% python3 -q
>>> import numpy as np
>>> np.set_printoptions(suppress=True, linewidth=160)
>>> data = np.load("data.npy")
>>> data
array([[ 3, -9, -9],
       [-2,  6,  6],
       [-3,  9,  9],
       [-1,  3,  3]])
>>> # columns 1 and 2 are equal
>>> Uu, sigma, Vt = np.linalg.svd(data, full_matrices=False)
>>> np.round(Uu.T @ data @ Vt.T, 3) + 0
array([[20.905,  0.   ,  0.   ],
       [ 0.   ,  0.   ,  0.   ],
       [ 0.   ,  0.   ,  0.   ]])
>>> np.round(Uu.T @ Uu, 3) + 0
array([[1., 0., 0.],
       [0., 1., 0.],
       [0., 0., 1.]])
>>> np.round(np.abs(Vt[0]), 3)
array([0.229, 0.688, 0.688])
>>> Uu.shape, sigma.shape, Vt.shape
((4, 3), (3,), (3, 3))
>>> print(np.abs(Uu[:, 0]).round(6).argmax())
0
>>> Uu, sigma, Vt = np.linalg.svd(data)
>>> V = Vt[:(sigma > 1e-8).sum()]
>>> rng = np.random.default_rng(92)
>>> x = data[2] + -2 * data[3] + rng.integers(2) * np.eye(3)[0]
>>> x
array([-1.,  3.,  3.])
>>> print(round(np.linalg.norm(x - V.T @ V @ x), 3))
0.0
>>> np.linalg.matrix_rank(np.vstack([data, x]))
np.int64(1)
>>> print([round(float(x), 3) for x in np.linalg.svd(data, compute_uv=False)[:3]])
[20.905, 0.0, 0.0]
>>> np.linalg.matrix_rank(data, rtol=0.1)
np.int64(1)
>>> np.argsort(-np.linalg.norm(data, axis=0).round(6), kind="stable")[:3]
array([1, 2, 0])
>>> arr = np.load("run6.npy")
>>> print(arr)
[[ 8.688  1.521 -1.699]
 [ 1.521  1.563  8.142]
 [-1.699  8.142 -2.251]]
>>> # equal to its transpose
>>> evals, V = np.linalg.eigh(arr)
>>> x = np.array([5, 3, -1])
>>> round(float(x @ arr @ x), 3)
242.784
>>> np.round(V * np.maximum(evals, 0) @ V.T, 3)
array([[ 8.835,  0.812, -0.807],
       [ 0.812,  4.989,  3.83 ],
       [-0.807,  3.83 ,  3.176]])
